% python3 -q
>>> import numpy as np
>>> np.set_printoptions(precision=2, suppress=True, linewidth=100, sign=" ")
>>> E = np.load("case18.npy")
>>> print(E)
[[-0.1  2.2 -3.2]
 [ 1.7 -0.9 -0.5]
 [-0.5  1.1 -1.3]
 [-1.3  0.4 -1.4]]
>>> O, V = np.linalg.qr(E[:, :2])[0], np.linalg.qr(E[:, 2:])[0]
>>> sv = np.linalg.svd(O.T @ V, compute_uv=False)
>>> print((sv > 0.9).sum())
0
>>> print(np.degrees(np.arccos(sv.clip(0, 1))))
[ 27.63]
>>> print(sv)
[ 0.89]
>>> vec = np.array([0, 3, 1])
>>> y = E @ vec
>>> c, lr = np.zeros(3), 1 / np.linalg.norm(E, 2) ** 2
>>> for i in range(50):
...     c -= lr * E.T @ (E @ c - y)
...     if i % 10 == 0: print(i, round(np.linalg.norm(E @ c - y), 2))
... 
0 2.95
10 1.69
20 1.11
30 0.74
40 0.49
>>> print(np.round(np.linalg.cond(E), 2))
4.98
>>> vec = np.array([0, 2, 3])
>>> y = E @ vec
>>> try:
...     np.linalg.solve(E, y)
... except np.linalg.LinAlgError as e:
...     print(repr(e))
... 
LinAlgError('Last 2 dimensions of the array must be square')
>>> print(y)
[-5.2 -3.3 -1.7 -3.4]
>>> print(np.round(np.linalg.lstsq(E, y)[0], 2) + 0)
[ 0.  2.  3.]
>>> print(np.round(np.linalg.solve(E.T @ E, E.T @ y), 2) + 0)
[ 0.  2.  3.]
>>> rng = np.random.default_rng(8828)
>>> y = y + 0.05 * rng.normal(size=4)
>>> print(y)
[-5.05 -3.29 -1.7  -3.4 ]
>>> c, *_ = np.linalg.lstsq(E, y)
>>> print([round(float(np.linalg.norm(np.linalg.solve(E.T @ E + lam * np.eye(3), E.T @ y))), 2) for lam in (0, 1, 10, 100)])
[3.62, 2.18, 1.0, 0.23]
>>> print(c.round())
[ 0.  2.  3.]
>>> print(c)
[ 0.03  2.04  2.99]
>>> proj = E @ np.linalg.solve(E.T @ E, E.T)
>>> print(np.allclose(proj @ proj, proj))
True
>>> print(np.round((np.eye(4) - proj) @ E, 2) + 0)
[[ 0.  0.  0.]
 [ 0.  0.  0.]
 [ 0.  0.  0.]
 [ 0.  0.  0.]]
>>> vec = np.array([6, 6, 4])
>>> print((E * vec).sum(axis=1))
[ -0.2   2.8  -1.6 -11. ]
>>> print(E @ vec)
[ -0.2   2.8  -1.6 -11. ]
>>> print(np.einsum("ij,j->i", E, vec))
[ -0.2   2.8  -1.6 -11. ]
>>> print(np.sign((E @ vec).round(6)))
[-1.  1. -1. -1.]
>>> vec @ E
Traceback (most recent call last):
  File "<python-input-35>", line 1, in <module>
    vec @ E
    ~~~~^~~
ValueError: matmul: Input operand 1 has a mismatch in its core dimension 0, with gufunc signature (n?,k),(k,m?)->(n?,m?) (size 4 is different from 3)
>>> print(E @ (2 * vec))
[ -0.4   5.6  -3.2 -22. ]
>>> F = np.array([[1, 1, -1, -1, -1, -1, 1, 1],
...     [1, -1, -1, 1, 1, -1, -1, 1],
...     [1, 1, 1, 1, 1, 1, 1, 1]])
>>> B = np.array([[-4, -2],
...     [4, -4],
...     [2, -5],
...     [0, -4],
...     [-2, 3],
...     [-4, 4],
...     [0, 5],
...     [2, 4]])
>>> print(np.einsum("ik,kj->ij", F, B))
[[ 6  5]
 [-6  1]
 [-2  1]]
>>> print(np.einsum("ik,kj->ji", F, B))
[[ 6 -6 -2]
 [ 5  1  1]]
>>> print(np.linalg.matrix_rank(np.vstack([F, B.T])))
5
>>> print(np.einsum("ij,ij->i", F, F))
[ 8  8  8]
>>> vec = np.array([3, 4, -3, 2, 4, 4, 1, -5])
>>> print(F @ vec)
[-4 -2 10]
>>> print(F @ np.ones(8))
[ 0.  0.  8.]
>>> print((F @ vec).argmax())
2
>>> vec @ F
Traceback (most recent call last):
  File "<python-input-47>", line 1, in <module>
    vec @ F
    ~~~~^~~
ValueError: matmul: Input operand 1 has a mismatch in its core dimension 0, with gufunc signature (n?,k),(k,m?)->(n?,m?) (size 3 is different from 8)
>>> F @ F
Traceback (most recent call last):
  File "<python-input-48>", line 1, in <module>
    F @ F
    ~~^~~
ValueError: matmul: Input operand 1 has a mismatch in its core dimension 0, with gufunc signature (n?,k),(k,m?)->(n?,m?) (size 3 is different from 8)
>>> gram = F.T @ F
>>> print(np.allclose(gram, gram.T))
True
>>> print(np.diag(gram))
[ 3  3  3  3  3  3  3  3]
>>> print(np.trace(gram), (F ** 2).sum())
24 24
>>> W0 = np.load("out6.npy")
>>> print(W0)
[[  2  -3   0   1]
 [  1  -2  -1   1]
 [ -1   3   3  -1]
 [  7 -13  -5   6]]
>>> print(W0 @ W0)
[[  8 -13  -2   5]
 [  8 -15  -6   6]
 [ -9  19  11  -7]
 [ 48 -88 -32  35]]
>>> print(np.linalg.matrix_power(W0, 2))
[[  8 -13  -2   5]
 [  8 -15  -6   6]
 [ -9  19  11  -7]
 [ 48 -88 -32  35]]
>>> print(np.round(np.linalg.det(W0), 2))
-0.0
>>> left, sv, VT = np.linalg.svd(W0)
>>> V = VT[:(sv > 1e-8).sum()]
>>> vec = W0[3] + 4 * W0[0] + rng.integers(2) * np.eye(4)[2]
>>> print(vec)
[ 15. -25.  -5.  10.]
>>> print(round(np.linalg.norm(vec - V.T @ V @ vec), 2))
0.0
>>> print(np.linalg.matrix_rank(np.vstack([W0, vec])))
3
>>> print(np.diag(V.T @ V))
[ 0.36  0.71  0.93  1.  ]
>>> print(np.allclose(W0[:-1].T @ np.linalg.lstsq(W0[:-1].T, W0[-1])[0], W0[-1]))
True
>>> print(np.round(W0 @ np.linalg.pinv(W0) @ W0, 2) + 0)
[[  2.  -3.   0.   1.]
 [  1.  -2.  -1.   1.]
 [ -1.   3.   3.  -1.]
 [  7. -13.  -5.   6.]]
>>> print(np.abs(np.diag(np.linalg.qr(W0)[1])) > 1e-9)
[ True  True False  True]
>>> print(round(np.trace(np.linalg.pinv(W0) @ W0), 2))
3.0
>>> vec = np.array([3, 2, 4, 2])
>>> h = np.maximum(W0 @ vec, 0)
>>> print(np.tanh(W0 @ vec))
[ 0.96 -1.    1.   -1.  ]
>>> print(round(float(np.linalg.det(W0.T)), 2))
-0.0
>>> print(np.round(np.linalg.eigvals(W0), 2) + 0)
[ 5.73  0.    1.    2.27]
>>> print(np.round(np.linalg.det(W0[::-1]), 2))
-0.0
>>> M = rng.normal(size=(27, 3)) + 3 * np.array([-1, -2, 0])
>>> print(M)
[[-2.79 -7.02 -0.7 ]
 [-2.19 -4.26  0.04]
 [-2.81 -5.71  0.41]
 [-2.72 -5.98 -0.26]
 [-0.81 -4.19  0.77]
 [-2.15 -6.42 -0.93]
 [-3.2  -5.67 -1.04]
 [-2.91 -4.91  0.68]
 [-3.24 -5.34 -0.54]
 [-2.86 -5.32 -0.41]
 [-3.76 -5.45 -1.21]
 [-4.63 -4.47  0.61]
 [-1.24 -3.85 -1.21]
 [-2.81 -5.62  0.38]
 [-3.36 -5.93 -0.5 ]
 [-5.8  -5.17  0.93]
 [-3.54 -4.51  0.75]
 [-4.96 -7.89 -0.37]
 [-2.94 -6.38 -1.02]
 [-3.13 -7.77 -0.85]
 [-2.19 -7.35  0.59]
 [-2.33 -6.26 -1.02]
 [-3.24 -5.92  0.2 ]
 [-3.38 -6.68  0.07]
 [-1.35 -6.67  0.71]
 [-3.6  -4.36 -1.77]
 [-2.98 -5.38  1.01]]
>>> D = np.linalg.norm(M[:, None] - M[None], axis=-1)
>>> print(D[20].round(6).argsort(kind="stable")[:4])
[ 20  24   0  23]
>>> print(np.unravel_index(D.round(6).argmax(), D.shape))
(np.int64(4), np.int64(17))
>>> print(D.mean(axis=1).argmax())
15
>>> print((D + 1e9 * np.eye(27)).round(6).argmin(axis=1))
[ 18   7  13  14   1  21   8  26   9   8   6  16   1   2   8  11   7  19  21   0  24   5   2  22
  20  10   7]
